% ipython --no-banner

In [1]: import numpy as np

In [2]: np.set_printoptions(suppress=True, linewidth=200)

In [3]: def rnd(a):
   ...:     return np.round(a, 3) + 0
   ...: 

In [4]: arr = np.load("w.npy")

In [5]: arr
Out[5]: 
array([[ 5,  5,  5,  5,  5,  5,  5,  5,  5,  5,  5,  5],
       [ 5, 10, 10, 10, 10, 10, 10, 10, 10, 10, 10, 10],
       [ 5, 10, 15, 15, 15, 15, 15, 15, 15, 15, 15, 15],
       [ 5, 10, 15, 20, 20, 20, 20, 20, 20, 20, 20, 20],
       [ 5, 10, 15, 20, 25, 25, 25, 25, 25, 25, 25, 25],
       [ 5, 10, 15, 20, 25, 30, 30, 30, 30, 30, 30, 30],
       [ 5, 10, 15, 20, 25, 30, 35, 35, 35, 35, 35, 35],
       [ 5, 10, 15, 20, 25, 30, 35, 40, 40, 40, 40, 40],
       [ 5, 10, 15, 20, 25, 30, 35, 40, 45, 45, 45, 45],
       [ 5, 10, 15, 20, 25, 30, 35, 40, 45, 50, 50, 50],
       [ 5, 10, 15, 20, 25, 30, 35, 40, 45, 50, 55, 55],
       [ 5, 10, 15, 20, 25, 30, 35, 40, 45, 50, 55, 60]])

In [6]: # symmetric, so the eigenvalues are real

In [7]: u = np.array([9, 4, 3, 2, 3, 6, 0, 6, 2, 5, 8, 9])

In [8]: B = arr + np.outer(u, np.eye(12)[3])

In [9]: np.linalg.matrix_rank(np.linalg.inv(B) - np.linalg.inv(arr), tol=1e-8)
Out[9]: np.int64(1)

In [10]: np.linalg.matrix_rank(B - arr)
Out[10]: np.int64(1)

In [11]: O, vecs = np.linalg.qr(arr[:, :8])[0], np.linalg.qr(arr[:, 8:])[0]

In [12]: sigma = np.linalg.svd(O.T @ vecs, compute_uv=False)

In [13]: (sigma > 0.9).sum()
Out[13]: np.int64(1)

In [14]: arr.reshape(2, -1)
Out[14]: 
array([[ 5,  5,  5,  5,  5,  5,  5,  5,  5,  5,  5,  5,  5, 10, 10, 10, 10, 10, 10, 10, 10, 10, 10, 10,  5, 10, 15, 15, 15, 15, 15, 15, 15, 15, 15, 15,  5, 10, 15, 20, 20, 20, 20, 20, 20, 20, 20,
        20,  5, 10, 15, 20, 25, 25, 25, 25, 25, 25, 25, 25,  5, 10, 15, 20, 25, 30, 30, 30, 30, 30, 30, 30],
       [ 5, 10, 15, 20, 25, 30, 35, 35, 35, 35, 35, 35,  5, 10, 15, 20, 25, 30, 35, 40, 40, 40, 40, 40,  5, 10, 15, 20, 25, 30, 35, 40, 45, 45, 45, 45,  5, 10, 15, 20, 25, 30, 35, 40, 45, 50, 50,
        50,  5, 10, 15, 20, 25, 30, 35, 40, 45, 50, 55, 55,  5, 10, 15, 20, 25, 30, 35, 40, 45, 50, 55, 60]])

In [15]: arr.ravel(order="F")
Out[15]: 
array([ 5,  5,  5,  5,  5,  5,  5,  5,  5,  5,  5,  5,  5, 10, 10, 10, 10, 10, 10, 10, 10, 10, 10, 10,  5, 10, 15, 15, 15, 15, 15, 15, 15, 15, 15, 15,  5, 10, 15, 20, 20, 20, 20, 20, 20, 20, 20, 20,
        5, 10, 15, 20, 25, 25, 25, 25, 25, 25, 25, 25,  5, 10, 15, 20, 25, 30, 30, 30, 30, 30, 30, 30,  5, 10, 15, 20, 25, 30, 35, 35, 35, 35, 35, 35,  5, 10, 15, 20, 25, 30, 35, 40, 40, 40, 40, 40,
        5, 10, 15, 20, 25, 30, 35, 40, 45, 45, 45, 45,  5, 10, 15, 20, 25, 30, 35, 40, 45, 50, 50, 50,  5, 10, 15, 20, 25, 30, 35, 40, 45, 50, 55, 55,  5, 10, 15, 20, 25, 30, 35, 40, 45, 50, 55, 60])

In [16]: arr.reshape(-1, 2)
Out[16]: 
array([[ 5,  5],
       [ 5,  5],
       [ 5,  5],
       [ 5,  5],
       [ 5,  5],
       [ 5,  5],
       [ 5, 10],
       [10, 10],
       [10, 10],
       [10, 10],
       [10, 10],
       [10, 10],
       [ 5, 10],
       [15, 15],
       [15, 15],
       [15, 15],
       [15, 15],
       [15, 15],
       [ 5, 10],
       [15, 20],
       [20, 20],
       [20, 20],
       [20, 20],
       [20, 20],
       [ 5, 10],
       [15, 20],
       [25, 25],
       [25, 25],
       [25, 25],
       [25, 25],
       [ 5, 10],
       [15, 20],
       [25, 30],
       [30, 30],
       [30, 30],
       [30, 30],
       [ 5, 10],
       [15, 20],
       [25, 30],
       [35, 35],
       [35, 35],
       [35, 35],
       [ 5, 10],
       [15, 20],
       [25, 30],
       [35, 40],
       [40, 40],
       [40, 40],
       [ 5, 10],
       [15, 20],
       [25, 30],
       [35, 40],
       [45, 45],
       [45, 45],
       [ 5, 10],
       [15, 20],
       [25, 30],
       [35, 40],
       [45, 50],
       [50, 50],
       [ 5, 10],
       [15, 20],
       [25, 30],
       [35, 40],
       [45, 50],
       [55, 55],
       [ 5, 10],
       [15, 20],
       [25, 30],
       [35, 40],
       [45, 50],
       [55, 60]])

In [17]: T = arr.reshape(12, 2, -1)

In [18]: T.sum(axis=1)
Out[18]: 
array([[10, 10, 10, 10, 10, 10],
       [15, 20, 20, 20, 20, 20],
       [20, 25, 30, 30, 30, 30],
       [25, 30, 35, 40, 40, 40],
       [30, 35, 40, 45, 50, 50],
       [35, 40, 45, 50, 55, 60],
       [40, 45, 50, 55, 60, 65],
       [40, 50, 55, 60, 65, 70],
       [40, 50, 60, 65, 70, 75],
       [40, 50, 60, 70, 75, 80],
       [40, 50, 60, 70, 80, 85],
       [40, 50, 60, 70, 80, 90]])

In [19]: T[:, 0]
Out[19]: 
array([[ 5,  5,  5,  5,  5,  5],
       [ 5, 10, 10, 10, 10, 10],
       [ 5, 10, 15, 15, 15, 15],
       [ 5, 10, 15, 20, 20, 20],
       [ 5, 10, 15, 20, 25, 25],
       [ 5, 10, 15, 20, 25, 30],
       [ 5, 10, 15, 20, 25, 30],
       [ 5, 10, 15, 20, 25, 30],
       [ 5, 10, 15, 20, 25, 30],
       [ 5, 10, 15, 20, 25, 30],
       [ 5, 10, 15, 20, 25, 30],
       [ 5, 10, 15, 20, 25, 30]])

In [20]: np.swapaxes(T, 1, 2)[5]
Out[20]: 
array([[ 5, 30],
       [10, 30],
       [15, 30],
       [20, 30],
       [25, 30],
       [30, 30]])

In [21]: cov = arr.T @ arr

In [22]: rnd(np.linalg.svd(arr, compute_uv=False) ** 2)
Out[22]: array([100517.973,   1267.403,    171.353,     47.542,     18.955,      9.465,      5.533,      3.647,      2.65 ,      2.091,      1.775,      1.613])

In [23]: np.linalg.matrix_rank(cov)
Out[23]: np.int64(12)

In [24]: (arr @ arr.T).shape
Out[24]: (12, 12)

In [25]: F = np.diag(5 * np.array([1, -2, 1, -2, -1])) + np.array([[0, 2, 0, 1, 1],
    ...:     [0, 2, 1, 1, 1],
    ...:     [1, 1, 0, 0, 2],
    ...:     [0, 2, 0, 0, 2],
    ...:     [2, 0, 0, 0, 0]])

In [26]: F
Out[26]: 
array([[  5,   2,   0,   1,   1],
       [  0,  -8,   1,   1,   1],
       [  1,   1,   5,   0,   2],
       [  0,   2,   0, -10,   2],
       [  2,   0,   0,   0,  -5]])

In [27]: rnd(np.linalg.det(F.T))
Out[27]: np.float64(-11026.0)

In [28]: rnd(np.linalg.det(2 * F)), rnd(np.linalg.det(F))
Out[28]: (np.float64(-352832.0), np.float64(-11026.0))

In [29]: rnd(np.linalg.eigvals(F))
Out[29]: array([  5.636,   4.674,  -5.562,  -7.008, -10.74 ])

In [30]: rnd(np.linalg.det(F[::-1]))
Out[30]: np.float64(-11026.0)

In [31]: x = np.array([1, 0, 0, 2, 0])

In [32]: y = F @ x

In [33]: y
Out[33]: array([  7,   2,   1, -20,   2])

In [34]: rnd(np.linalg.solve(F, y + F[:, 4]))
Out[34]: array([1., 0., 0., 2., 1.])

In [35]: rnd(np.linalg.solve(F, -1 * y))
Out[35]: array([-1.,  0.,  0., -2.,  0.])

In [36]: w, vecs = np.linalg.eig(F)

In [37]: rnd(np.prod(w))
Out[37]: np.float64(-11026.0)

In [38]: rnd(F @ vecs[:, 0] - w[0] * vecs[:, 0])
Out[38]: array([0., 0., 0., 0., 0.])

In [39]: u = np.array([0, 3, 2, 3, -3])

In [40]: B = F + np.outer(u, np.eye(5)[4])

In [41]: np.linalg.matrix_rank(B - F)
Out[41]: np.int64(1)

In [42]: B
Out[42]: 
array([[  5.,   2.,   0.,   1.,   1.],
       [  0.,  -8.,   1.,   1.,   4.],
       [  1.,   1.,   5.,   0.,   4.],
       [  0.,   2.,   0., -10.,   5.],
       [  2.,   0.,   0.,   0.,  -8.]])

In [43]: rng = np.random.default_rng(37)

In [44]: m1 = np.eye(12, dtype=int)[rng.permutation(12)]

In [45]: m1
Out[45]: 
array([[0, 0, 0, 1, 0, 0, 0, 0, 0, 0, 0, 0],
       [0, 0, 0, 0, 0, 0, 0, 1, 0, 0, 0, 0],
       [0, 0, 0, 0, 0, 0, 0, 0, 0, 0, 0, 1],
       [0, 0, 0, 0, 0, 0, 0, 0, 0, 0, 1, 0],
       [0, 0, 0, 0, 0, 0, 0, 0, 1, 0, 0, 0],
       [0, 1, 0, 0, 0, 0, 0, 0, 0, 0, 0, 0],
       [1, 0, 0, 0, 0, 0, 0, 0, 0, 0, 0, 0],
       [0, 0, 0, 0, 0, 1, 0, 0, 0, 0, 0, 0],
       [0, 0, 0, 0, 0, 0, 1, 0, 0, 0, 0, 0],
       [0, 0, 0, 0, 0, 0, 0, 0, 0, 1, 0, 0],
       [0, 0, 0, 0, 1, 0, 0, 0, 0, 0, 0, 0],
       [0, 0, 1, 0, 0, 0, 0, 0, 0, 0, 0, 0]])

In [46]: W = np.array([[0, 2, 3, -4, -5, 0],
    ...:     [-3, 5, -5, 3, 4, -4],
    ...:     [4, 3, -1, 5, -5, 4],
    ...:     [3, 0, 4, -5, -1, 0],
    ...:     [-2, 4, -4, 5, -5, -1]])

In [47]: beta = np.array([0, 1, 0, 1, 0, 0])

In [48]: hid = np.maximum(F @ W + beta, 0)

In [49]: (hid > 0).astype(int)
Out[49]: 
array([[0, 1, 1, 0, 0, 0],
       [1, 0, 1, 0, 0, 1],
       [1, 1, 0, 1, 0, 1],
       [0, 1, 0, 1, 1, 0],
       [1, 0, 1, 0, 1, 1]])

In [50]: np.linalg.matrix_rank(hid)
Out[50]: np.int64(5)

In [51]: hid
Out[51]: 
array([[ 0, 25,  5,  0,  0,  0],
       [29,  0, 39,  0,  0, 35],
       [13, 31,  0, 35,  0, 14],
       [ 0, 19,  0, 67,  8,  0],
       [10,  0, 26,  0, 15,  5]])

In [52]: cent = np.array([[2, 3, 8], [3, 4, 7], [9, 6, 4], [2, 9, 5], [0, 1, 8], [6, 1, 7]])

In [53]: W @ cent
Out[53]: 
array([[ 25, -15, -34],
       [-54,   8,  10],
       [ 42,  62,  62],
       [ 32, -13,   7],
       [-24,  25, -26]])

In [54]: hid @ cent
Out[54]: 
array([[120, 130, 195],
       [619, 356, 633],
       [273, 492, 594],
       [191, 687, 532],
       [284, 206, 339]])
